In [1]: import numpy as np

In [2]: from numpy import linalg as LA

In [3]: np.set_printoptions(precision=2, suppress=True, linewidth=200)

In [4]: E = np.load("layer4.npy")

In [5]: E
Out[5]: 
array([[-2.07,  0.09, -3.24,  4.03,  3.18, -5.93],
       [-0.24,  0.11, -2.07,  1.32,  0.85, -1.64],
       [-1.86, -0.42, -3.06,  3.93,  2.74, -5.93],
       [ 0.57, -0.25, -2.73,  2.95,  1.67, -4.41],
       [-3.76,  0.84,  2.46, -0.91,  0.05,  1.27],
       [-3.38,  1.07,  0.79,  0.99,  1.65, -1.22],
       [-2.71,  0.36,  2.19, -0.31,  0.33,  0.57],
       [-1.32,  0.19, -0.23,  1.48,  0.68, -1.72],
       [-0.05, -0.37,  0.02,  0.18,  0.14, -0.04],
       [ 0.41,  0.54, -0.33, -0.13,  0.02, -0.1 ],
       [-1.35, -0.24, -2.35,  2.46,  2.45, -3.51],
       [-2.04,  0.1 , -1.59,  2.17,  1.82, -2.87],
       [ 0.15, -0.33, -2.99,  2.55,  2.56, -4.14]])

In [6]: d = LA.norm(E[:, None] - E[None], axis=-1)

In [7]: d.shape
Out[7]: (13, 13)

In [8]: np.unravel_index(d.round(6).argmax(), d.shape)
Out[8]: (np.int64(0), np.int64(4))

In [9]: d[:5, :5]
Out[9]: 
array([[ 0.  ,  5.99,  0.73,  3.62, 11.04],
       [ 5.99,  0.  ,  5.72,  3.5 ,  6.89],
       [ 0.73,  5.72,  0.  ,  3.23, 10.87],
       [ 3.62,  3.5 ,  3.23,  0.  ,  9.83],
       [11.04,  6.89, 10.87,  9.83,  0.  ]])

In [10]: LA.norm(E, axis=1)
Out[10]: array([8.74, 3.08, 8.43, 6.23, 4.83, 4.29, 3.58, 2.73, 0.44, 0.77, 5.64, 4.79, 6.27])

In [11]: LA.norm(E - E.mean(axis=0), axis=1)
Out[11]: array([5.28, 1.78, 5.03, 3.64, 6.25, 3.13, 5.  , 1.21, 3.41, 3.66, 2.3 , 1.29, 3.48])

In [12]: (d + 1e9 * np.eye(13)).round(6).argmin(axis=1)
Out[12]: array([ 2,  7,  0, 12,  6,  7,  4,  1,  9,  8, 11, 10,  3])

In [13]: d[3].round(6).argsort(kind="stable")[:4]
Out[13]: array([ 3, 12, 10,  2])

In [14]: d.mean(axis=1).argmax()
Out[14]: np.int64(4)

In [15]: np.flatnonzero(d[3] < d.mean() / 2)
Out[15]: array([ 3, 12])

In [16]: A2 = np.c_[E[:, :1] @ np.array([[2]]), np.array([4, 5, 2, 4, 2, 5, 2, 1, 5, 4, 2, 5, 3])]

In [17]: A2
Out[17]: 
array([[-4.14,  4.  ],
       [-0.48,  5.  ],
       [-3.72,  2.  ],
       [ 1.14,  4.  ],
       [-7.52,  2.  ],
       [-6.76,  5.  ],
       [-5.42,  2.  ],
       [-2.64,  1.  ],
       [-0.1 ,  5.  ],
       [ 0.82,  4.  ],
       [-2.7 ,  2.  ],
       [-4.08,  5.  ],
       [ 0.3 ,  3.  ]])

In [18]: LA.norm(LA.qr(E)[0].T @ A2, axis=0) ** 2 / ((A2 ** 2).sum(axis=0) + 1e-12)
Out[18]: array([1.  , 0.69])
